$ python -q
>>> import numpy as np
>>> import numpy.linalg as la
>>> np.set_printoptions(precision=3, suppress=True, linewidth=140)
>>> feats = np.loadtxt("test10.csv", delimiter=",")
>>> print(feats)
[[ 2.  3.  2.  3.  3.  1.  0.  3.  2.  1.  0.  1.  2.  0.]
 [ 1.  1.  2.  1.  2.  1.  0.  1.  0.  3.  1.  3.  2.  0.]
 [ 3.  0.  3.  3.  1.  2.  2.  2.  3.  1.  2.  2.  2.  0.]
 [ 2.  0.  3.  3.  2.  1.  1.  0.  3.  0.  0.  3.  2.  0.]
 [ 3.  0.  2.  0.  0.  2.  1.  0.  0.  1.  0.  1.  3.  0.]
 [ 0.  1.  2.  0.  1.  1.  3.  3.  0.  3.  2.  2.  1.  0.]
 [ 0.  1.  1.  2.  2.  0.  3.  1.  0.  0.  0.  0.  0.  0.]
 [ 2.  0.  1.  1.  2.  2.  1.  0.  0.  1.  1.  3.  2.  0.]
 [ 2.  3.  3.  1.  3.  2.  1.  3.  3.  2.  1.  1.  0.  0.]
 [ 2.  1.  3.  2.  0.  1.  1.  2.  1.  2.  2.  1.  2.  0.]
 [ 0.  2.  2.  2.  3.  0.  1.  3.  2.  0.  1.  1.  0.  0.]
 [ 0.  1.  3.  3.  2.  3.  3.  3.  3.  0.  0.  0.  3.  0.]
 [ 2.  1.  2.  2.  1.  2.  2.  2.  0.  2.  3.  1.  1.  0.]
 [ 0.  0.  0.  0.  0.  0.  0.  0.  0.  0.  0.  0.  0. -2.]]
>>> O, evecs = la.qr(feats[:, :6])[0], la.qr(feats[:, 6:])[0]
>>> sv = la.svd(O.T @ evecs, compute_uv=False)
>>> print((sv > 0.9).sum())
3
>>> sv
array([1.   , 0.982, 0.962, 0.749, 0.515, 0.286])
>>> M2 = feats / np.sqrt((feats ** 2).mean(axis=1, keepdims=True))
>>> M2[5]
array([0.   , 0.571, 1.141, 0.   , 0.571, 0.571, 1.712, 1.712, 0.   , 1.712, 1.141, 1.141, 0.571, 0.   ])
>>> la.norm(M2, axis=1)
array([3.742, 3.742, 3.742, 3.742, 3.742, 3.742, 3.742, 3.742, 3.742, 3.742, 3.742, 3.742, 3.742, 3.742])
>>> O, Rm = la.qr(feats)
>>> O.shape, Rm.shape
((14, 14), (14, 14))
>>> print(np.allclose(Rm.T @ Rm, feats.T @ feats))
True
>>> rng = np.random.default_rng(25)
>>> idx = rng.permutation(14)
>>> M2 = feats[:, idx] * rng.choice([-1, 1], 14)
>>> M2
array([[ 0.,  1.,  3., -1., -0., -2., -2.,  2., -3.,  1., -3., -0., -2.,  3.],
       [ 1.,  1.,  1., -3., -0., -2., -1.,  2., -1.,  3., -1., -0., -0.,  2.],
       [ 2.,  2.,  3., -2., -2., -2., -3.,  3., -0.,  1., -2., -0., -3.,  1.],
       [ 0.,  1.,  3., -3., -1., -2., -2.,  3., -0.,  0., -0., -0., -3.,  2.],
       [ 0.,  2.,  0., -1., -1., -3., -3.,  2., -0.,  1., -0., -0., -0.,  0.],
       [ 2.,  1.,  0., -2., -3., -1., -0.,  2., -1.,  3., -3., -0., -0.,  1.],
       [ 0.,  0.,  2., -0., -3., -0., -0.,  1., -1.,  0., -1., -0., -0.,  2.],
       [ 1.,  2.,  1., -3., -1., -2., -2.,  1., -0.,  1., -0., -0., -0.,  2.],
       [ 1.,  2.,  1., -1., -1., -0., -2.,  3., -3.,  2., -3., -0., -3.,  3.],
       [ 2.,  1.,  2., -1., -1., -2., -2.,  3., -1.,  2., -2., -0., -1.,  0.],
       [ 1.,  0.,  2., -1., -1., -0., -0.,  2., -2.,  0., -3., -0., -2.,  3.],
       [ 0.,  3.,  3., -0., -3., -3., -0.,  3., -1.,  0., -3., -0., -3.,  2.],
       [ 3.,  2.,  2., -1., -2., -1., -2.,  2., -1.,  2., -2., -0., -0.,  1.],
       [ 0.,  0.,  0., -0., -0., -0., -0.,  0., -0.,  0., -0.,  2., -0.,  0.]])
>>> U, _, Vt = la.svd(feats.T @ M2)
>>> idx
array([10,  5,  3, 11,  6, 12,  0,  2,  1,  9,  7, 13,  8,  4])
>>> T = np.stack([M2, -2 * M2, M2[::-1]])
>>> (T @ M2.T).shape
(3, 14, 14)
>>> u = np.array([9, 8, -7, -8, -6, 0])
>>> v = np.array([-1, 5, 2, 0, 3, 5, 4])
>>> data = u[:, None] + v[None, :]
>>> data
array([[ 8, 14, 11,  9, 12, 14, 13],
       [ 7, 13, 10,  8, 11, 13, 12],
       [-8, -2, -5, -7, -4, -2, -3],
       [-9, -3, -6, -8, -5, -3, -4],
       [-7, -1, -4, -6, -3, -1, -2],
       [-1,  5,  2,  0,  3,  5,  4]])
>>> U, sv, Vt = la.svd(data)
>>> sv.round(3) + 0
array([46.98 , 13.672,  0.   ,  0.   ,  0.   ,  0.   ])
>>> M2 = U[:, :2] @ np.diag(sv[:2]) @ Vt[:2]
>>> la.matrix_rank(M2)
np.int64(2)
>>> la.matrix_rank(data, rtol=0.05)
np.int64(2)
>>> M2.round(3) + 0
array([[ 8., 14., 11.,  9., 12., 14., 13.],
       [ 7., 13., 10.,  8., 11., 13., 12.],
       [-8., -2., -5., -7., -4., -2., -3.],
       [-9., -3., -6., -8., -5., -3., -4.],
       [-7., -1., -4., -6., -3., -1., -2.],
       [-1.,  5.,  2.,  0.,  3.,  5.,  4.]])
>>> np.round(la.norm(feats), 3)
np.float64(23.958)
>>> np.count_nonzero(feats)
np.int64(131)
>>> la.rank(feats)
Traceback (most recent call last):
  File "<python-input-35>", line 1, in <module>
    la.rank(feats)
    ^^^^^^^
AttributeError: module 'numpy.linalg' has no attribute 'rank'
>>> feats.mean(axis=0)
array([ 1.357,  1.   ,  2.071,  1.643,  1.571,  1.286,  1.357,  1.643,  1.214,  1.143,  0.929,  1.357,  1.429, -0.143])
>>> feats[14]
Traceback (most recent call last):
  File "<python-input-37>", line 1, in <module>
    feats[14]
    ~~~~~^^^^
IndexError: index 14 is out of bounds for axis 0 with size 14
>>> feats.shape
(14, 14)
>>> print(la.matrix_rank(feats))
14
>>> np.zeros(14, 14)
Traceback (most recent call last):
  File "<python-input-40>", line 1, in <module>
    np.zeros(14, 14)
    ~~~~~~~~^^^^^^^^
TypeError: Cannot interpret '14' as a data type
>>> feats.sum(axis=0)
array([19., 14., 29., 23., 22., 18., 19., 23., 17., 16., 13., 19., 20., -2.])
>>> u = np.array([0, 1])
>>> np.cross(data[0, :3], data[2, :3])
array([-48, -48,  96])
>>> np.convolve(data[0], u)
array([ 0,  8, 14, 11,  9, 12, 14, 13])
>>> print(np.polyval(u, data[0]))
[1 1 1 1 1 1 1]
>>> np.array([np.convolve(row, u, "same") for row in data])
array([[ 0,  8, 14, 11,  9, 12, 14],
       [ 0,  7, 13, 10,  8, 11, 13],
       [ 0, -8, -2, -5, -7, -4, -2],
       [ 0, -9, -3, -6, -8, -5, -3],
       [ 0, -7, -1, -4, -6, -3, -1],
       [ 0, -1,  5,  2,  0,  3,  5]])
>>> np.correlate(data[0], data[2], "full")
array([ -24,  -58,  -93, -161, -236, -265, -325, -345, -316, -257, -189, -138, -104])
>>> np.allclose(data[:-1].T @ la.lstsq(data[:-1].T, data[-1])[0], data[-1])
True
>>> M2 = data + rng.integers(-2, 3, (6, 2)) @ rng.integers(-2, 3, (2, 7))
>>> M2
array([[  8,  14,  11,  11,  10,  12,  11],
       [  6,  12,  10,   6,  10,  14,  14],
       [ -8,  -2,  -5,  -7,  -4,  -2,  -3],
       [-10,  -4,  -6, -11,  -5,  -1,  -1],
       [ -7,  -1,  -4,  -5,  -4,  -2,  -3],
       [ -2,   4,   2,  -2,   2,   6,   6]])
>>> np.round(la.svd(M2 - data, compute_uv=False), 3) + 0
array([7.664, 3.043, 0.   , 0.   , 0.   , 0.   ])
>>> la.matrix_rank(M2 - data, tol=1e-8)
np.int64(2)
>>> E = np.load("mat.npy")
>>> E
array([[-1.186,  1.705,  1.484, -1.576],
       [-0.027, -2.703,  1.03 , -0.797],
       [ 0.389, -0.801, -2.724, -0.889],
       [-1.785, -0.101, -1.665, -1.741],
       [-1.16 ,  1.043, -2.353,  1.016],
       [ 0.103,  0.396,  2.56 , -1.509],
       [ 0.441,  2.219, -1.683, -1.025],
       [-0.662, -1.02 , -2.382, -1.36 ],
       [ 1.159, -2.001,  1.404,  1.297],
       [-0.671,  2.204, -1.327, -1.39 ],
       [ 2.573,  1.385,  0.01 ,  0.68 ],
       [ 2.22 ,  0.748, -1.141, -1.486],
       [-1.483, -1.867,  1.819, -0.075],
       [ 2.419, -1.674,  0.223, -0.547],
       [ 1.323,  0.306, -1.957,  1.823],
       [-0.966, -0.031, -2.49 ,  1.366],
       [-2.052,  0.465, -1.209, -1.764],
       [ 2.121,  2.081,  0.41 ,  0.039],
       [-0.692,  1.903, -1.751,  1.354],
       [ 2.072,  0.538, -0.138,  2.097],
       [-0.602, -2.133,  1.085, -1.707],
       [-0.918,  2.766, -0.389,  0.597],
       [ 1.928, -2.165, -0.747, -0.195],
       [-2.713, -0.505, -0.972,  0.663],
       [ 1.389,  1.915, -1.297, -1.312],
       [ 1.54 , -1.676, -1.692,  0.978],
       [ 1.447,  0.609, -0.779, -2.435],
       [ 1.181,  2.565, -0.998,  0.169],
       [ 1.8  ,  1.09 , -1.696, -1.301],
       [-0.368,  0.53 ,  2.697,  1.144],
       [ 0.804, -1.704,  1.592, -1.707],
       [ 0.579, -2.055,  2.039, -0.531],
       [ 2.177,  1.994,  0.484, -0.226],
       [ 0.986,  1.576,  1.776,  1.546],
       [-1.712,  1.33 , -0.525,  2.006],
       [-2.373, -1.811, -0.263,  0.128],
       [ 1.768, -0.335, -1.341,  1.99 ],
       [ 1.232, -1.779, -0.515, -2.013],
       [-1.108,  1.078,  1.831, -1.805],
       [ 0.118, -2.979, -0.284, -0.173],
       [-0.636, -1.208,  2.625, -0.494],
       [-0.889, -2.589, -0.53 ,  1.106],
       [-1.616,  1.719, -0.36 , -1.818],
       [ 1.012,  1.121,  1.516,  2.103],
       [-1.929, -1.52 , -1.139,  1.291]])
>>> cov = E.T @ E
>>> (E @ E.T).shape
(45, 45)
>>> cov
array([[ 97.431,   9.323,   0.875,   4.085],
       [  9.323, 122.924, -17.175,   2.915],
       [  0.875, -17.175, 103.138,  -3.665],
       [  4.085,   2.915,  -3.665,  81.497]])
>>> Xc = E - E.mean(axis=0)
>>> evecs = la.svd(Xc)[2][:1]
>>> M2 = Xc - Xc @ evecs.T @ evecs
>>> (Xc @ evecs.T).std(axis=0)
array([1.727])
>>> la.norm(M2, axis=1).round(6).argmax()
np.int64(29)
>>> print(round(la.norm(M2) / la.norm(Xc), 3))
0.816
>>> sv = 10 * 0.9 ** np.arange(4)
>>> O, _ = la.qr(np.array([[0.6, 0.6, 1.3, 1.6],
...     [0.5, 0.3, -1.0, -0.3],
...     [1.3, 1.3, 1.1, 0.2],
...     [2.1, 0.2, 1.0, -0.3]]))
>>> mat = rng.normal(size=(18, 4)) * sv @ O
>>> mat
array([[  8.069,  -0.472,   2.099,  14.477],
       [ -5.622,  -6.461,  -6.517, -11.583],
       [ -9.777,   7.393,   3.541,  -9.017],
       [  2.728,   2.727,   7.902,   3.055],
       [ -5.436, -14.181,  -0.849,  -0.265],
       [-20.307,  -8.108,   1.647,   1.939],
       [ -3.371, -12.218,  10.355,  -9.393],
       [ -9.799,   7.328,   6.735,  -8.925],
       [  7.665, -10.016,  -5.447,   0.984],
       [  7.43 ,  -4.019,  -3.899,  11.017],
       [  9.33 ,   4.869,  10.383,   8.756],
       [  3.303,  -3.069,  11.635,   0.67 ],
       [-21.34 , -16.963, -10.036, -16.127],
       [ -3.13 ,   2.235, -14.159,  -8.771],
       [  9.243, -15.952,   2.916,   3.504],
       [ -0.246,   2.75 ,  13.41 ,  -5.406],
       [  2.785,  -7.386,   1.33 ,  -3.407],
       [ -2.443, -12.658,  -5.384,   5.447]])
>>> x = np.array([3, -3, -6, 8])
>>> rhs = mat @ x
>>> print(la.lstsq(mat, rhs)[0])
[ 3. -3. -6.  8.]
>>> rhs = rhs + 0.05 * rng.normal(size=18)
>>> rhs
array([ 128.857,  -51.061, -144.834,  -22.964,   29.247,  -30.994, -110.754, -163.244,   93.584,  145.863,   21.078,  -45.396,  -81.928,
         -1.314,   86.08 , -132.749,   -4.781,  106.532])
>>> coef, *_ = la.lstsq(mat, rhs)
>>> coef.round()
array([ 3., -3., -6.,  8.])
>>> np.round(mat.T @ (rhs - mat @ coef), 3) + 0
array([0., 0., 0., 0.])
>>> Xc = mat - mat.mean(axis=1)
Traceback (most recent call last):
  File "<python-input-76>", line 1, in <module>
    Xc = mat - mat.mean(axis=1)
         ~~~~^~~~~~~~~~~~~~~~~~
ValueError: operands could not be broadcast together with shapes (18,4) (18,) 
>>> Xc = mat - mat.mean(axis=0)
>>> U, sv, Vt = la.svd(Xc, full_matrices=False)
>>> (np.sign(U[:, 0]) == np.sign(U[0, 0])).astype(int)
array([1, 0, 0, 1, 0, 0, 0, 0, 1, 1, 1, 1, 0, 0, 1, 1, 1, 0])
>>> print(round((sv ** 2).sum() ** 2 / (sv ** 4).sum(), 3))
2.852
>>> idx = mat[:, 3] > np.median(mat[:, 3])
>>> u = mat[idx].mean(axis=0) - mat[~idx].mean(axis=0)
>>> print(u)
[ 8.995 -1.022  2.005 13.638]
>>> print(round(float((((mat - mat.mean(axis=0)) @ u > 0) == idx).mean()), 3))
0.889
>>> M = np.loadtxt("dump.csv", delimiter=",")
>>> M
array([[-0.497,  0.561, -0.182, -0.266,  0.546,  0.191],
       [ 0.11 , -0.107, -0.02 , -0.956, -0.225, -0.104],
       [ 0.663,  0.068, -0.157, -0.027,  0.608, -0.402],
       [-0.387,  0.138,  0.323,  0.042, -0.069, -0.849],
       [-0.276, -0.364, -0.85 ,  0.064, -0.041, -0.251],
       [ 0.276,  0.719, -0.339,  0.092, -0.524, -0.09 ]])
>>> O, Rm = la.qr(M)
>>> print(np.round(O.T @ O, 3) + 0)
[[1. 0. 0. 0. 0. 0.]
 [0. 1. 0. 0. 0. 0.]
 [0. 0. 1. 0. 0. 0.]
 [0. 0. 0. 1. 0. 0.]
 [0. 0. 0. 0. 1. 0.]
 [0. 0. 0. 0. 0. 1.]]
>>> np.round(abs(Rm[0, 0]), 3), round(la.norm(M[:, 0]), 3)
(np.float64(1.0), np.float64(1.0))
>>> O.shape, Rm.shape
((6, 6), (6, 6))
>>> O @ Rm
array([[-0.497,  0.561, -0.182, -0.266,  0.546,  0.191],
       [ 0.11 , -0.107, -0.02 , -0.956, -0.225, -0.104],
       [ 0.663,  0.068, -0.157, -0.027,  0.608, -0.402],
       [-0.387,  0.138,  0.323,  0.042, -0.069, -0.849],
       [-0.276, -0.364, -0.85 ,  0.064, -0.041, -0.251],
       [ 0.276,  0.719, -0.339,  0.092, -0.524, -0.09 ]])
>>> idx = rng.permutation(6)
>>> M2 = M[:, idx] * rng.choice([-1, 1], 6)
>>> print(M2)
[[ 0.546 -0.266 -0.191  0.182  0.561  0.497]
 [-0.225 -0.956  0.104  0.02  -0.107 -0.11 ]
 [ 0.608 -0.027  0.402  0.157  0.068 -0.663]
 [-0.069  0.042  0.849 -0.323  0.138  0.387]
 [-0.041  0.064  0.251  0.85  -0.364  0.276]
 [-0.524  0.092  0.09   0.339  0.719 -0.276]]
>>> U, _, Vt = la.svd(M.T @ M2)
>>> np.round(la.lstsq(M, M2)[0], 3) + 0
array([[ 0.,  0.,  0.,  0.,  0., -1.],
       [ 0.,  0.,  0.,  0.,  1.,  0.],
       [ 0.,  0.,  0., -1.,  0.,  0.],
       [ 0.,  1.,  0.,  0.,  0.,  0.],
       [ 1.,  0.,  0.,  0.,  0.,  0.],
       [ 0.,  0., -1.,  0.,  0.,  0.]])
>>> x = np.array([2, 3, 2, 2, 0, 2])
>>> h = np.maximum(M @ x, 0)
>>> np.tanh(M @ x)
array([ 0.174, -0.978,  0.342, -0.868, -0.999,  0.966])
>>> np.maximum(M @ (3 * x), 0)
array([0.526, 0.   , 1.068, 0.   , 0.   , 6.108])
>>> print(h)
[0.175 0.    0.356 0.    0.    2.036]
>>> la.pinv(M)
array([[-0.497,  0.11 ,  0.663, -0.387, -0.276,  0.276],
       [ 0.561, -0.107,  0.068,  0.138, -0.364,  0.719],
       [-0.182, -0.02 , -0.157,  0.323, -0.85 , -0.339],
       [-0.266, -0.956, -0.027,  0.042,  0.064,  0.092],
       [ 0.546, -0.225,  0.608, -0.069, -0.041, -0.524],
       [ 0.191, -0.104, -0.402, -0.849, -0.251, -0.09 ]])
>>> np.round(M.T @ M, 3) + 0
array([[1., 0., 0., 0., 0., 0.],
       [0., 1., 0., 0., 0., 0.],
       [0., 0., 1., 0., 0., 0.],
       [0., 0., 0., 1., 0., 0.],
       [0., 0., 0., 0., 1., 0.],
       [0., 0., 0., 0., 0., 1.]])
>>> la.norm(M, axis=0)
array([1., 1., 1., 1., 1., 1.])
